% ipython --no-banner

In [1]: import numpy as np

In [2]: import numpy.linalg as la

In [3]: np.set_printoptions(precision=4, suppress=True, linewidth=160, sign=" ")

In [4]: rnd = lambda a: np.round(a, 4) + 0

In [5]: rng = np.random.default_rng(553)

In [6]: lab = rng.integers(0, 2, 4)

In [7]: m1 = (lab[:, None] == lab) * 4 + np.eye(4)

In [8]: print(m1)
[[ 5.  4.  4.  4.]
 [ 4.  5.  4.  4.]
 [ 4.  4.  5.  4.]
 [ 4.  4.  4.  5.]]

In [9]: print(np.allclose(m1 @ m1.T, m1.T @ m1))
True

In [10]: print(m1 @ np.ones(4))
[ 17.  17.  17.  17.]

In [11]: print((m1 @ m1)[0])
[ 73.  72.  72.  72.]

In [12]: data = np.array([[0, 0, 4, 0], [-3, 0, 0, 0], [0, 0, 0, 1], [0, -5, 0, 0]])

In [13]: P = np.triu(np.array([[2, 2, -4, -2], [9, -4, 6, -4], [1, -4, -6, -3], [4, -6, -3, 6]]), 1) + np.eye(4)

In [14]: B = P @ data @ la.inv(P)

In [15]: print(B)
[[  -6.   22. -152. -384.]
 [  -3.   26. -168. -400.]
 [   0.   15.  -90. -209.]
 [   0.   -5.   30.   70.]]

In [16]: print(la.matrix_rank(B))
4

In [17]: print(rnd(np.poly(B)))
[  1.   0.   0.   0. -60.]

In [18]: print(P @ data - data @ P)
[[ -6.  10.   0.   8.]
 [  0.  26. -12.   0.]
 [  0.  15.   0.   0.]
 [  0.   0.  30. -20.]]

In [19]: print(rnd(la.norm(data, 1)), rnd(la.norm(data, np.inf)))
5.0 5.0

In [20]: print(rnd(la.norm(data[3], 1)), rnd(la.norm(data[3], np.inf)))
5.0 5.0

In [21]: print(rnd(la.norm(data, axis=0)))
[ 3.  5.  4.  1.]

In [22]: print(rnd(la.norm(data, 2)))
5.0

In [23]: q, R = la.qr(data)

In [24]: print(q)
[[ 0.  0. -1.  0.]
 [ 1.  0.  0.  0.]
 [-0. -0.  0. -1.]
 [-0.  1.  0.  0.]]

In [25]: print(np.allclose(R.T @ R, data.T @ data))
True

In [26]: print(np.abs(np.diag(R)))
[ 3.  5.  4.  1.]

In [27]: print(abs(R[0, 0]), rnd(la.norm(data[:, 0])))
3.0 3.0

In [28]: print(q @ R)
[[ 0.  0.  4.  0.]
 [-3.  0.  0.  0.]
 [ 0.  0.  0.  1.]
 [ 0. -5.  0.  0.]]

In [29]: x = np.array([-1, 2, 2, 2])

In [30]: print(rnd(la.norm(x)), rnd(la.norm(q @ x)))
3.6056 3.6056

In [31]: print(rnd(np.abs(la.eigvals(q))))
[ 1.  1.  1.  1.]

In [32]: print(q.T @ (q @ x))
[-1.  2.  2.  2.]

In [33]: print([p for p in range(1, 25) if np.allclose(la.matrix_power(q, p), np.eye(4))])
[4, 8, 12, 16, 20, 24]

In [34]: print(rnd(la.det(q)))
-1.0

In [35]: f = np.array([2, -2, -1])

In [36]: print(np.correlate(data[2], data[1], "full"))
[ 0  0  0  0  0  0 -3]

In [37]: print(np.convolve(data[2], f))
[ 0  0  0  2 -2 -1]

In [38]: J = np.load("case16.npy")

In [39]: print(J)
[[ 5.1  9.   6.   7. ]
 [ 8.   9.1  5.   4. ]
 [ 8.   3.   2.1  3. ]
 [ 5.   9.   6.   7.1]]

In [40]: print(la.matrix_rank(J, rtol=0.1))
2

In [41]: print(la.cond(J) > 100)
True

In [42]: B = J / np.sqrt((J ** 2).mean(axis=1, keepdims=True))

In [43]: print(rnd(B[2]))
[ 1.7212  0.6455  0.4518  0.6455]

In [44]: print(la.matrix_rank(J - J.mean(axis=1, keepdims=True)))
3

In [45]: print(rnd(la.norm(B, axis=1)))
[ 2.  2.  2.  2.]

In [46]: print(rnd(la.eigvals(J)))
[24.5876 -2.4118  0.1     1.1242]

In [47]: print(np.kron(np.eye(2, dtype=int), J))
[[ 5.1  9.   6.   7.   0.   0.   0.   0. ]
 [ 8.   9.1  5.   4.   0.   0.   0.   0. ]
 [ 8.   3.   2.1  3.   0.   0.   0.   0. ]
 [ 5.   9.   6.   7.1  0.   0.   0.   0. ]
 [ 0.   0.   0.   0.   5.1  9.   6.   7. ]
 [ 0.   0.   0.   0.   8.   9.1  5.   4. ]
 [ 0.   0.   0.   0.   8.   3.   2.1  3. ]
 [ 0.   0.   0.   0.   5.   9.   6.   7.1]]

In [48]: x = np.array([-1, 1, -1, 0])

In [49]: h1 = np.maximum(J @ x, 0)

In [50]: print(rnd(np.tanh(J @ x)))
[-0.9705 -0.9992 -1.     -0.964 ]

In [51]: print(J * (h1 > 1e-9)[:, None])
[[ 0.  0.  0.  0.]
 [ 0.  0.  0.  0.]
 [ 0.  0.  0.  0.]
 [ 0.  0.  0.  0.]]

In [52]: print(J.T @ h1)
[ 0.  0.  0.  0.]

In [53]: print(h1)
[ 0.  0.  0.  0.]

In [54]: F = np.load("dump.npy")

In [55]: print(F)
[[ -4.2173  -4.0717  21.74   -26.6736]
 [ 10.1931  21.5502 -22.7243  -2.3854]
 [ 10.4076  21.0472 -25.1671  -2.0479]
 [ -4.0372  -6.2266  20.1    -26.3117]
 [ 10.0102  20.1046 -23.8181  -2.8359]
 [ -5.0237  -4.5787  19.1869 -26.92  ]
 [ -6.0465  -3.4373  19.6174 -26.4707]
 [ 10.3656  18.6948 -23.8952  -1.411 ]
 [ 10.6508  19.1894 -24.0761  -0.8265]
 [ 10.8586  19.9848 -25.7841  -1.5942]
 [ 10.1775  20.8133 -24.6192  -1.9118]
 [ -3.0002  -2.4611  19.195  -25.5873]
 [ 12.5413  18.6912 -24.9498  -2.2949]
 [ -2.6979  -3.5317  21.0987 -25.7338]
 [ -3.499   -3.6786  18.7659 -26.5671]
 [ -6.1542  -3.4469  18.722  -24.2261]
 [  9.6238  19.7753 -25.1537  -2.878 ]
 [ 10.7106  18.9994 -23.4553  -2.6364]
 [ -2.216   -3.8107  19.6466 -25.1162]
 [ -2.6723  -3.882   19.4018 -27.3233]
 [ -5.35    -2.6282  21.1526 -26.8678]
 [ -3.9421  -4.6235  18.7868 -25.9637]
 [ 11.1689  20.7294 -22.9982  -2.0346]
 [ -4.1889  -1.9561  18.6227 -27.9958]
 [ 10.0104  19.877  -24.1086  -3.1614]
 [  9.9289  20.4046 -22.4463  -1.0516]
 [  7.8315  20.86   -23.8635  -1.0768]
 [ -3.3682  -4.4053  19.2679 -26.6704]]

In [56]: lab = F[:, 1] > np.median(F[:, 1])

In [57]: f = F[lab].mean(axis=0) - F[~lab].mean(axis=0)

In [58]: print(rnd(f))
[ 14.3494  23.8185 -43.7403  24.3058]

In [59]: print((((F - F.mean(axis=0)) @ f > 0) == lab).mean())
1.0

In [60]: print(lab.astype(int))
[ 0  1  1  0  1  0  0  1  1  1  1  0  1  0  0  0  1  1  0  0  0  0  1  0  1  1  1  0]

In [61]: Xs = F - F.mean(axis=0)

In [62]: left, sig, Vt = la.svd(Xs, full_matrices=False)

In [63]: print(np.abs(Vt[0]).argmax())
2

In [64]: print(la.matrix_rank(Xs))
4

In [65]: print(np.abs(left[:, 0]).argmax())
0

In [66]: print(np.searchsorted(np.cumsum(sig ** 2) / (sig ** 2).sum(), 0.9) + 1)
1

In [67]: print(rnd(Vt[0] * np.sign(Vt[0, np.abs(Vt[0]).argmax()])))
[-0.2507 -0.416   0.7642 -0.4245]

In [68]: print(rnd(sig))
[ 151.533     6.1119    4.8164    4.5296]

In [69]: left, sig, Vt = la.svd(F)

In [70]: print(np.argmax(sig[:-1] / (sig[1:] + 1e-6)) + 1)
2

In [71]: B = left[:, :2] @ np.diag(sig[:2]) @ Vt[:2]

In [72]: print(rnd(la.norm(F - B) / la.norm(F)))
0.0439

In [73]: t = np.radians(36)

In [74]: R = np.eye(4)

In [75]: R[1, 1] = R[2, 2] = np.cos(t)

In [76]: R[1, 2], R[2, 1] = -np.sin(t), np.sin(t)

In [77]: print(rnd(R))
[[ 1.      0.      0.      0.    ]
 [ 0.      0.809  -0.5878  0.    ]
 [ 0.      0.5878  0.809   0.    ]
 [ 0.      0.      0.      1.    ]]

In [78]: B = F @ R.T

In [79]: print(np.allclose(la.norm(F, axis=1), la.norm(B, axis=1)))
True

In [80]: print(rnd(np.abs(B - F).max(axis=0)))
[  0.      12.0008  17.1777   0.    ]
